$ python -q
>>> import numpy as np
>>> np.set_printoptions(suppress=True, linewidth=200)
>>> rnd = lambda a: np.round(a, 2) + 0
>>> A2 = np.array([[-1, -1, 8], [-4, -5, 7]])
>>> feats = A2.T @ A2
>>> feats
array([[ 17,  21, -36],
       [ 21,  26, -43],
       [-36, -43, 113]])
>>> left, sigma, VT = np.linalg.svd(feats)
>>> rnd(sigma)
array([144.1,  11.9,   0. ])
>>> A2 = left[:, :2] @ np.diag(sigma[:2]) @ VT[:2]
>>> rnd(np.linalg.norm(feats - A2) / np.linalg.norm(feats))
np.float64(0.0)
>>> J = np.array([[5.44, 0.68, 0.08], [0.68, 1.13, 3.69], [0.08, 3.69, 2.42]])
>>> # equal to its transpose
>>> rng = np.random.default_rng(359)
>>> lab = rng.permutation(3)
>>> lab
array([0, 2, 1])
>>> A2 = J[lab][:, lab]
>>> rnd(np.linalg.det(A2)), rnd(np.linalg.det(J[lab]))
(np.float64(-59.92), np.float64(59.92))
>>> rnd(np.linalg.eigvals(J))
array([ 5.99,  5.  , -2.  ])
>>> rnd(np.linalg.det(J[::-1]))
np.float64(59.92)
>>> rnd(np.einsum("ij,ji->", J, J))
np.float64(64.9)
>>> rnd(np.linalg.det(2 * J)), rnd(np.linalg.det(J))
(np.float64(-479.36), np.float64(-59.92))
>>> rnd(np.linalg.eigvals(J).sum().real)
np.float64(8.99)
>>> rnd(np.poly(J))
array([ 1.  , -8.99,  7.96, 59.92])
>>> A2 = np.array([[5], [0], [2]])
>>> K = np.block([[np.zeros((3, 3)), A2], [A2.T, np.zeros((1, 1))]])
>>> K
array([[0., 0., 0., 5.],
       [0., 0., 0., 0.],
       [0., 0., 0., 2.],
       [5., 0., 2., 0.]])
>>> # looks like rank 2
>>> vals, vecs = np.linalg.eigh(J)
>>> x = np.array([1, -2, 1])
>>> np.abs(J).sum(axis=1).max(), rnd(np.abs(vals).max())
(np.float64(6.2), np.float64(5.99))
>>> rnd(x @ J @ x / (x @ x)), rnd(vals[0]), rnd(vals[-1])
(np.float64(-0.82), np.float64(-2.0), np.float64(5.99))
>>> rnd(np.linalg.eigvalsh(J[1:, 1:]))
array([-1.97,  5.52])
>>> r = np.linalg.matrix_rank(K)
>>> r
np.int64(2)
>>> N = np.linalg.svd(K)[2][r:].T
>>> [int(np.linalg.matrix_rank(K[:, :j + 1])) for j in range(4)]
[1, 1, 1, 2]
>>> [int(np.linalg.matrix_rank(K[:i])) for i in range(1, len(K) + 1)]
[1, 1, 1, 2]
>>> [int(np.linalg.matrix_rank(np.delete(K, i, axis=0))) for i in range(4)]
[2, 2, 2, 1]
>>> vals, vecs = np.linalg.eigh(K)
>>> x = np.array([-3, 3, 3, -1])
>>> rnd(x @ K @ x / (x @ x)), rnd(vals[0]), rnd(vals[-1])
(np.float64(0.64), np.float64(-5.39), np.float64(5.39))
>>> (np.sign(vecs[:, -1].round(6)) == np.sign(vecs[0, -1].round(6))).astype(int)
array([1, 0, 1, 1])
>>> rnd(vecs * np.maximum(vals, 0) @ vecs.T)
array([[2.32, 0.  , 0.93, 2.5 ],
       [0.  , 0.  , 0.  , 0.  ],
       [0.93, 0.  , 0.37, 1.  ],
       [2.5 , 0.  , 1.  , 2.69]])
>>> rnd(np.abs(np.linalg.eigvals(K)).max())
np.float64(5.39)
>>> assert K == K.T
Traceback (most recent call last):
  File "<python-input-44>", line 1, in <module>
    assert K == K.T
           ^^^^^^^^
ValueError: The truth value of an array with more than one element is ambiguous. Use a.any() or a.all()
>>> (K - K.T) / 2
array([[0., 0., 0., 0.],
       [0., 0., 0., 0.],
       [0., 0., 0., 0.],
       [0., 0., 0., 0.]])
>>> np.allclose(K @ K.T, K.T @ K)
True
>>> np.all(np.linalg.eigvalsh(K) > 0)
np.False_
>>> rnd(np.linalg.eigvalsh(K).min())
np.float64(-5.39)
>>> [round(float(np.linalg.det(K[:i, :i])), 2) + 0 for i in range(1, 5)]
[0.0, 0.0, 0.0, 0.0]
>>> try:
...     np.linalg.cholesky(K)
... except np.linalg.LinAlgError as e:
...     print(repr(e))
... 
LinAlgError('Matrix is not positive definite')
